$ ipython --no-banner

In [1]: import numpy as np

In [2]: from numpy import linalg as LA

In [3]: np.set_printoptions(precision=2, suppress=True, linewidth=100)

In [4]: mat = np.loadtxt("out12.csv", delimiter=",")

In [5]: mat
Out[5]: 
array([[ 3.,  0., -2., -3.,  1., -1.,  0.,  2., -3.],
       [ 0.,  2.,  0.,  0.,  0.,  0.,  0.,  0.,  0.],
       [-2.,  0.,  6.,  6., -2.,  2.,  0., -4.,  6.],
       [-3.,  0.,  6., 11., -3.,  3.,  0., -6.,  9.],
       [ 1.,  0., -2., -3.,  3., -1.,  0.,  2., -3.],
       [-1.,  0.,  2.,  3., -1.,  3.,  0., -2.,  3.],
       [ 0.,  0.,  0.,  0.,  0.,  0.,  2.,  0.,  0.],
       [ 2.,  0., -4., -6.,  2., -2.,  0.,  6., -6.],
       [-3.,  0.,  6.,  9., -3.,  3.,  0., -6., 11.]])

In [6]: vec = np.ones(9)

In [7]: for _ in range(3):
   ...:     vec = mat @ vec
   ...:     vec /= LA.norm(vec)
   ...:     print(round(vec @ mat @ vec, 2))
   ...: 
29.9
31.0
31.0

In [8]: vec.round(2) + 0
Out[8]: array([-0.19,  0.  ,  0.37,  0.56, -0.19,  0.19,  0.  , -0.37,  0.56])

In [9]: round(float(LA.eigvalsh(mat)[-1]), 2)
Out[9]: 31.0

In [10]: def softmax(z):
    ...:     e = np.exp(z - z.max(axis=-1, keepdims=True))
    ...:     return e / e.sum(axis=-1, keepdims=True)
    ...: 

In [11]: softmax(mat[6] + 4)
Out[11]: array([0.06, 0.06, 0.06, 0.06, 0.06, 0.06, 0.48, 0.06, 0.06])

In [12]: np.round(softmax(10 * mat[6]), 2) + 0
Out[12]: array([0., 0., 0., 0., 0., 0., 1., 0., 0.])

In [13]: softmax(mat[6])
Out[13]: array([0.06, 0.06, 0.06, 0.06, 0.06, 0.06, 0.48, 0.06, 0.06])

In [14]: softmax(mat).sum(axis=1)
Out[14]: array([1., 1., 1., 1., 1., 1., 1., 1., 1.])

In [15]: att = mat @ mat.T / np.sqrt(9)

In [16]: np.round(softmax(att + np.triu(np.full(att.shape, -np.inf), 1)), 2) + 0
Out[16]: 
array([[1.  , 0.  , 0.  , 0.  , 0.  , 0.  , 0.  , 0.  , 0.  ],
       [0.21, 0.79, 0.  , 0.  , 0.  , 0.  , 0.  , 0.  , 0.  ],
       [0.  , 0.  , 1.  , 0.  , 0.  , 0.  , 0.  , 0.  , 0.  ],
       [0.  , 0.  , 0.  , 1.  , 0.  , 0.  , 0.  , 0.  , 0.  ],
       [0.21, 0.  , 0.  , 0.  , 0.79, 0.  , 0.  , 0.  , 0.  ],
       [0.  , 0.  , 0.  , 1.  , 0.  , 0.  , 0.  , 0.  , 0.  ],
       [0.1 , 0.1 , 0.1 , 0.1 , 0.1 , 0.1 , 0.39, 0.  , 0.  ],
       [0.  , 0.  , 0.  , 0.  , 0.  , 0.  , 0.  , 1.  , 0.  ],
       [0.  , 0.  , 0.  , 0.21, 0.  , 0.  , 0.  , 0.  , 0.79]])

In [17]: np.round(softmax(att), 2) + 0
Out[17]: 
array([[0.  , 0.  , 0.  , 0.  , 0.  , 0.  , 0.  , 1.  , 0.  ],
       [0.08, 0.32, 0.08, 0.08, 0.08, 0.08, 0.08, 0.08, 0.08],
       [0.  , 0.  , 0.  , 0.5 , 0.  , 0.  , 0.  , 0.  , 0.5 ],
       [0.  , 0.  , 0.  , 0.79, 0.  , 0.  , 0.  , 0.  , 0.21],
       [0.  , 0.  , 0.  , 0.  , 0.  , 0.  , 0.  , 1.  , 0.  ],
       [0.  , 0.  , 0.  , 0.5 , 0.  , 0.  , 0.  , 0.  , 0.5 ],
       [0.08, 0.08, 0.08, 0.08, 0.08, 0.08, 0.32, 0.08, 0.08],
       [0.  , 0.  , 0.  , 0.  , 0.  , 0.  , 0.  , 1.  , 0.  ],
       [0.  , 0.  , 0.  , 0.21, 0.  , 0.  , 0.  , 0.  , 0.79]])

In [18]: softmax(att)[6] @ mat
Out[18]: array([-0.25,  0.17,  1.02,  1.44, -0.25,  0.59,  0.64, -0.68,  1.44])

In [19]: X = np.load("sample8.npy")

In [20]: X
Out[20]: 
array([[ 0.01, -0.03, -0.03, -0.03,  0.04,  0.01, -0.01,  0.04,  0.01],
       [-0.03,  0.14,  0.14,  0.14, -0.2 , -0.03,  0.03, -0.2 , -0.03],
       [-0.03,  0.14,  0.14,  0.14, -0.2 , -0.03,  0.03, -0.2 , -0.03],
       [-0.03,  0.14,  0.14,  0.14, -0.2 , -0.03,  0.03, -0.2 , -0.03],
       [ 0.04, -0.2 , -0.2 , -0.2 ,  0.28,  0.04, -0.04,  0.28,  0.04],
       [ 0.01, -0.03, -0.03, -0.03,  0.04,  0.01, -0.01,  0.04,  0.01],
       [-0.01,  0.03,  0.03,  0.03, -0.04, -0.01,  0.01, -0.04, -0.01],
       [ 0.04, -0.2 , -0.2 , -0.2 ,  0.28,  0.04, -0.04,  0.28,  0.04],
       [ 0.01, -0.03, -0.03, -0.03,  0.04,  0.01, -0.01,  0.04,  0.01]])

In [21]: # equal to its transpose

In [22]: LA.lstsq(X[:-1].T, X[-1])[2]
Out[22]: np.int32(1)

In [23]: np.abs(np.diag(LA.qr(X)[1])) > 1e-9
Out[23]: array([ True, False, False, False, False, False, False, False, False])

In [24]: ev, evecs = LA.eigh(X)

In [25]: vec = np.array([2, 1, 2, -3, 2, 2, -3, 1, 0])

In [26]: np.round(LA.eigvalsh(X[1:, 1:]), 2) + 0
Out[26]: array([0.  , 0.  , 0.  , 0.  , 0.  , 0.  , 0.  , 0.99])

In [27]: evecs * np.abs(ev) @ evecs.T
Out[27]: 
array([[ 0.01, -0.03, -0.03, -0.03,  0.04,  0.01, -0.01,  0.04,  0.01],
       [-0.03,  0.14,  0.14,  0.14, -0.2 , -0.03,  0.03, -0.2 , -0.03],
       [-0.03,  0.14,  0.14,  0.14, -0.2 , -0.03,  0.03, -0.2 , -0.03],
       [-0.03,  0.14,  0.14,  0.14, -0.2 , -0.03,  0.03, -0.2 , -0.03],
       [ 0.04, -0.2 , -0.2 , -0.2 ,  0.28,  0.04, -0.04,  0.28,  0.04],
       [ 0.01, -0.03, -0.03, -0.03,  0.04,  0.01, -0.01,  0.04,  0.01],
       [-0.01,  0.03,  0.03,  0.03, -0.04, -0.01,  0.01, -0.04, -0.01],
       [ 0.04, -0.2 , -0.2 , -0.2 ,  0.28,  0.04, -0.04,  0.28,  0.04],
       [ 0.01, -0.03, -0.03, -0.03,  0.04,  0.01, -0.01,  0.04,  0.01]])

In [28]: round(float(vec @ X @ vec / (vec @ vec)), 2), round(ev[0], 2), np.round(ev[-1], 2)
Out[28]: (0.12, np.float64(-0.0), np.float64(1.0))

In [29]: round(float(vec @ X @ vec), 2)
Out[29]: 4.43

In [30]: (np.sign(evecs[:, -1].round(6)) == np.sign(evecs[0, -1].round(6))).astype(int)
Out[30]: array([1, 0, 0, 0, 1, 1, 0, 1, 1])

In [31]: f = np.array([-5, 5, -6])

In [32]: M = np.array([np.roll(f, i) for i in range(3)])

In [33]: M
Out[33]: 
array([[-5,  5, -6],
       [-6, -5,  5],
       [ 5, -6, -5]])

In [34]: np.sort(np.abs(LA.eigvals(M)))
Out[34]: array([ 6.  , 10.54, 10.54])

In [35]: np.allclose(M @ M.T, M.T @ M)
Out[35]: True

In [36]: np.trace(M)
Out[36]: np.int64(-15)

In [37]: LA.matrix_power(M, 3)
Out[37]: 
array([[ 684, -615, -285],
       [-285,  684, -615],
       [-615, -285,  684]])

In [38]: round(LA.det(M), 2)
Out[38]: np.float64(-666.0)

In [39]: G = M.T @ M

In [40]: np.trace(G), (M ** 2).sum()
Out[40]: (np.int64(258), np.int64(258))

In [41]: G
Out[41]: 
array([[ 86, -25, -25],
       [-25,  86, -25],
       [-25, -25,  86]])

In [42]: np.diag(G)
Out[42]: array([86, 86, 86])

In [43]: LA.svd(M, compute_uv=False) ** 2
Out[43]: array([111., 111.,  36.])

In [44]: np.allclose(G, G.T)
Out[44]: True

In [45]: np.unravel_index(np.abs(M).argmax(), M.shape)
Out[45]: (np.int64(0), np.int64(2))

In [46]: np.round(LA.norm(M), 2)
Out[46]: np.float64(16.06)

In [47]: np.abs(M).max()
Out[47]: np.int64(6)

In [48]: M.shape
Out[48]: (3, 3)

In [49]: M.sum(axis=0)
Out[49]: array([-6, -6, -6])

In [50]: LA.matrix_rank(M)
Out[50]: np.int64(3)

In [51]: A = np.load("data.npy")

In [52]: A
Out[52]: 
array([[ 0.,  0.,  0.,  0.,  0.,  0.,  3.],
       [ 0.,  0.,  0.,  0.,  0.,  3.,  2.],
       [ 0.,  0.,  0.,  0.,  0., -2.,  3.],
       [ 0.,  0.,  0.,  0.,  0.,  2.,  2.],
       [ 0.,  0.,  0.,  0.,  0.,  0.,  0.],
       [ 0.,  3., -2.,  2.,  0.,  0.,  0.],
       [ 3.,  2.,  3.,  2.,  0.,  0.,  0.]])

In [53]: f = np.array([-4, 0, 0, 2, 4, 1, -4, 1, -4])

In [54]: M2 = mat + np.outer(f, np.eye(9)[4])

In [55]: M2
Out[55]: 
array([[ 3.,  0., -2., -3., -3., -1.,  0.,  2., -3.],
       [ 0.,  2.,  0.,  0.,  0.,  0.,  0.,  0.,  0.],
       [-2.,  0.,  6.,  6., -2.,  2.,  0., -4.,  6.],
       [-3.,  0.,  6., 11., -1.,  3.,  0., -6.,  9.],
       [ 1.,  0., -2., -3.,  7., -1.,  0.,  2., -3.],
       [-1.,  0.,  2.,  3.,  0.,  3.,  0., -2.,  3.],
       [ 0.,  0.,  0.,  0., -4.,  0.,  2.,  0.,  0.],
       [ 2.,  0., -4., -6.,  3., -2.,  0.,  6., -6.],
       [-3.,  0.,  6.,  9., -7.,  3.,  0., -6., 11.]])

In [56]: LA.matrix_rank(LA.inv(M2) - LA.inv(mat), tol=1e-8)
Out[56]: np.int64(1)

In [57]: LA.matrix_rank(M2 - mat)
Out[57]: np.int64(1)

In [58]: round(LA.det(M2) / LA.det(mat), 2), round(float(1 + LA.solve(mat, f)[4]), 2)
Out[58]: (np.float64(2.89), 2.89)
